>>> import numpy as np
>>> import numpy.linalg as la
>>> np.set_printoptions(precision=2, suppress=True, linewidth=120)
>>> def tidy(a):
...     return np.round(a, 2) + 0
... 
>>> mat = np.loadtxt("mat.csv", delimiter=",")
>>> mat
array([[ 2.51,  2.48, -1.18, -1.54,  0.55],
       [-2.54, -0.16,  1.99, -0.16, -2.16],
       [ 0.19,  1.47, -0.39, -0.22,  2.06],
       [ 1.85,  1.52,  2.41, -0.85,  2.62],
       [-0.49, -1.65,  2.91,  2.58, -0.34],
       [-0.38,  2.95,  1.05,  2.49, -4.68],
       [-2.08, -0.58, -2.52, -0.33,  1.78],
       [-5.03,  2.7 ,  1.18, -2.16,  0.1 ],
       [ 1.3 , -0.31, -3.3 , -1.  ,  1.6 ],
       [ 4.98,  2.97, -0.07, -1.7 ,  6.09],
       [ 2.51,  1.11,  0.82, -2.95, -1.37],
       [ 1.34,  1.6 ,  0.46,  1.52, -3.32],
       [-3.46, -0.96,  0.04, -1.82, -0.17],
       [-4.48, -0.23, -0.36,  0.49,  0.37],
       [-2.31,  0.54,  4.61,  2.45, -0.17],
       [-2.81,  3.42,  0.85,  3.01, -5.61],
       [ 2.88, -1.6 , -1.48, -4.34, -3.96],
       [ 2.97, -1.46,  0.5 ,  1.92, -3.41],
       [-0.7 ,  2.94,  5.54, -2.92,  2.84],
       [-0.1 , -4.41,  0.48, -0.58,  3.92],
       [ 0.13,  2.75,  2.44,  3.91, -1.36]])
>>> f, r1 = mat[19], mat[17]
>>> tidy(f @ r1)
np.float64(-8.1)
>>> pr = (f @ r1) / (f @ f) * f
>>> tidy(r1 - pr)
array([ 2.95, -2.47,  0.61,  1.79, -2.51])
>>> tidy(pr)
array([ 0.02,  1.01, -0.11,  0.13, -0.9 ])
>>> la.matrix_rank(np.outer(f, r1))
np.int64(1)
>>> tidy(la.norm(f + r1) ** 2 + la.norm(f - r1) ** 2)
np.float64(123.82)
>>> gram = np.cov(mat, rowvar=False)
>>> np.argwhere(np.triu(np.abs(np.corrcoef(mat.T)) > 0.8, 1))
array([], shape=(0, 2), dtype=int64)
>>> np.argsort(-mat.std(axis=0).round(6), kind="stable")
array([4, 0, 3, 2, 1])
>>> tidy(la.eigvalsh(gram)[::-1])
array([11.21,  6.9 ,  5.38,  3.59,  2.69])
>>> tidy(np.polyfit(mat[:, 4], mat[:, 1], 1))
array([-0.07,  0.7 ])
>>> tidy(np.corrcoef(mat.T))
array([[ 1.  ,  0.02, -0.21, -0.21,  0.15],
       [ 0.02,  1.  ,  0.25,  0.11, -0.1 ],
       [-0.21,  0.25,  1.  ,  0.27, -0.01],
       [-0.21,  0.11,  0.27,  1.  , -0.39],
       [ 0.15, -0.1 , -0.01, -0.39,  1.  ]])
